% python3 -q
>>> import numpy as np
>>> np.set_printoptions(suppress=True, linewidth=140)
>>> data = np.load("m.npy")
>>> data
array([[-0.8,  1.3, -0.2, -1. ],
       [ 1.8,  0. , -0.4, -0.1],
       [ 0.6, -1.4,  0.6,  0.2]])
>>> def softmax(z):
...     e = np.exp(z - z.max(axis=-1, keepdims=True))
...     return e / e.sum(axis=-1, keepdims=True)
... 
>>> np.round(softmax(data).sum(axis=1), 2)
array([1., 1., 1.])
>>> S = data @ data.T / np.sqrt(4)
>>> softmax(S).round(6).argmax(axis=1)
array([0, 1, 2])
>>> np.round(softmax(S)[1] @ data, 2)
array([ 1.38, -0.19, -0.19, -0.1 ])
>>> r0 = np.array([2, 3])
>>> np.polyval(r0, data[1])
array([6.6, 3. , 2.2, 2.8])
>>> np.round(np.array([np.convolve(row, r0, "same") for row in data]), 2)
array([[-1.6,  0.2,  3.5, -2.6],
       [ 3.6,  5.4, -0.8, -1.4],
       [ 1.2, -1. , -3. ,  2.2]])
>>> G = data.T @ data
>>> (data @ data.T).shape
(3, 3)
>>> np.round(np.trace(G), 2), round((data ** 2).sum(), 2)
(np.float64(9.5), np.float64(9.5))
>>> np.allclose(G, G.T)
True
>>> M = np.loadtxt("mat.csv", delimiter=",")
>>> M
array([[ 0., 26.,  0., 16.],
       [ 0.,  0.,  9.,  0.],
       [ 0., 21.,  0., 12.],
       [ 0., 16.,  0.,  8.],
       [ 0.,  0., 17.,  0.],
       [ 0.,  6.,  0.,  0.],
       [ 0.,  0., 13.,  0.],
       [ 0.,  0.,  5.,  0.],
       [ 0.,  0.,  9.,  0.],
       [ 0., 16.,  0.,  8.],
       [ 0., 16.,  0.,  8.],
       [ 0.,  0., 17.,  0.],
       [ 0.,  0.,  1.,  0.],
       [ 0., 26.,  0., 16.],
       [ 0., 11.,  0.,  4.],
       [ 0.,  0., 13.,  0.],
       [ 0., 26.,  0., 16.],
       [ 0., 26.,  0., 16.],
       [ 0.,  0., 13.,  0.],
       [ 0., 26.,  0., 16.],
       [ 0.,  0.,  9.,  0.],
       [ 0.,  1.,  0.,  0.],
       [ 0., 21.,  0., 12.],
       [ 0.,  0.,  5.,  0.],
       [ 0.,  1.,  0.,  0.],
       [ 0.,  0.,  1.,  0.],
       [ 0.,  0.,  1.,  0.]])
>>> np.linalg.lstsq(M[:-1].T, M[-1])[2]
np.int32(3)
>>> np.round(M @ np.linalg.pinv(M) @ M, 2) + 0
array([[ 0., 26.,  0., 16.],
       [ 0.,  0.,  9.,  0.],
       [ 0., 21.,  0., 12.],
       [ 0., 16.,  0.,  8.],
       [ 0.,  0., 17.,  0.],
       [ 0.,  6.,  0.,  0.],
       [ 0.,  0., 13.,  0.],
       [ 0.,  0.,  5.,  0.],
       [ 0.,  0.,  9.,  0.],
       [ 0., 16.,  0.,  8.],
       [ 0., 16.,  0.,  8.],
       [ 0.,  0., 17.,  0.],
       [ 0.,  0.,  1.,  0.],
       [ 0., 26.,  0., 16.],
       [ 0., 11.,  0.,  4.],
       [ 0.,  0., 13.,  0.],
       [ 0., 26.,  0., 16.],
       [ 0., 26.,  0., 16.],
       [ 0.,  0., 13.,  0.],
       [ 0., 26.,  0., 16.],
       [ 0.,  0.,  9.,  0.],
       [ 0.,  1.,  0.,  0.],
       [ 0., 21.,  0., 12.],
       [ 0.,  0.,  5.,  0.],
       [ 0.,  1.,  0.,  0.],
       [ 0.,  0.,  1.,  0.],
       [ 0.,  0.,  1.,  0.]])
>>> np.abs(np.diag(np.linalg.qr(M)[1])) > 1e-9
array([False,  True,  True,  True])
>>> np.unique(M.round(6), axis=0).shape
(11, 4)
>>> r0, v = M[23], M[5]
>>> r0 @ r0
np.float64(25.0)
>>> p = (r0 @ v) / (r0 @ r0) * r0
>>> np.linalg.matrix_rank(np.outer(r0, v))
np.int64(1)
>>> p
array([0., 0., 0., 0.])
>>> left, s, VT = np.linalg.svd(M)
>>> np.argmax(s[:-1] / (s[1:] + 1e-6)) + 1
np.int64(3)
>>> Y = left[:, :3] @ np.diag(s[:3]) @ VT[:3]
>>> round(np.abs(M - Y).max(), 2)
np.float64(0.0)
>>> Y.round(2) + 0
array([[ 0., 26.,  0., 16.],
       [ 0.,  0.,  9.,  0.],
       [ 0., 21.,  0., 12.],
       [ 0., 16.,  0.,  8.],
       [ 0.,  0., 17.,  0.],
       [ 0.,  6.,  0.,  0.],
       [ 0.,  0., 13.,  0.],
       [ 0.,  0.,  5.,  0.],
       [ 0.,  0.,  9.,  0.],
       [ 0., 16.,  0.,  8.],
       [ 0., 16.,  0.,  8.],
       [ 0.,  0., 17.,  0.],
       [ 0.,  0.,  1.,  0.],
       [ 0., 26.,  0., 16.],
       [ 0., 11.,  0.,  4.],
       [ 0.,  0., 13.,  0.],
       [ 0., 26.,  0., 16.],
       [ 0., 26.,  0., 16.],
       [ 0.,  0., 13.,  0.],
       [ 0., 26.,  0., 16.],
       [ 0.,  0.,  9.,  0.],
       [ 0.,  1.,  0.,  0.],
       [ 0., 21.,  0., 12.],
       [ 0.,  0.,  5.,  0.],
       [ 0.,  1.,  0.,  0.],
       [ 0.,  0.,  1.,  0.],
       [ 0.,  0.,  1.,  0.]])
>>> A = np.load("x.npy")
>>> A.round(2)
array([[ 0.81,  0.59,  0.  ,  0.  ],
       [-0.59,  0.81,  0.  ,  0.  ],
       [ 0.  ,  0.  ,  1.  ,  0.  ],
       [ 0.  ,  0.  ,  0.  ,  1.  ]])
>>> rng = np.random.default_rng(5469)
>>> lab = rng.permutation(4)
>>> Y = A[:, lab] * rng.choice([-1, 1], 4)
>>> Y.round(2)
array([[ 0.  , -0.59, -0.  ,  0.81],
       [ 0.  , -0.81, -0.  , -0.59],
       [ 1.  , -0.  , -0.  ,  0.  ],
       [ 0.  , -0.  , -1.  ,  0.  ]])
>>> left, _, VT = np.linalg.svd(A.T @ Y)
>>> np.round(np.linalg.lstsq(A, Y)[0], 2) + 0
array([[ 0.,  0.,  0.,  1.],
       [ 0., -1.,  0.,  0.],
       [ 1.,  0.,  0.,  0.],
       [ 0.,  0., -1.,  0.]])
>>> np.round(left @ VT, 2) + 0
array([[ 0.,  0.,  0.,  1.],
       [ 0., -1.,  0.,  0.],
       [ 1.,  0.,  0.,  0.],
       [ 0.,  0., -1.,  0.]])
>>> np.round(A.T @ A, 2) + 0
array([[1., 0., 0., 0.],
       [0., 1., 0., 0.],
       [0., 0., 1., 0.],
       [0., 0., 0., 1.]])
>>> np.round(np.linalg.svd(A, compute_uv=False), 2)
array([1., 1., 1., 1.])
>>> np.round(np.linalg.norm(A, axis=0), 2)
array([1., 1., 1., 1.])
>>> np.round(np.linalg.pinv(A), 2)
array([[ 0.81, -0.59,  0.  ,  0.  ],
       [ 0.59,  0.81,  0.  ,  0.  ],
       [ 0.  ,  0.  ,  1.  ,  0.  ],
       [ 0.  ,  0.  ,  0.  ,  1.  ]])
>>> r0 = np.array([-3, 4, -2, -3])
>>> Y = A + np.outer(r0, np.eye(4)[1])
>>> Y.round(2)
array([[ 0.81, -2.41,  0.  ,  0.  ],
       [-0.59,  4.81,  0.  ,  0.  ],
       [ 0.  , -2.  ,  1.  ,  0.  ],
       [ 0.  , -3.  ,  0.  ,  1.  ]])
>>> np.linalg.matrix_rank(Y - A)
np.int64(1)
>>> round(np.linalg.det(Y) / np.linalg.det(A), 2), round(1 + np.linalg.solve(A, r0)[1], 2)
(np.float64(2.47), np.float64(2.47))
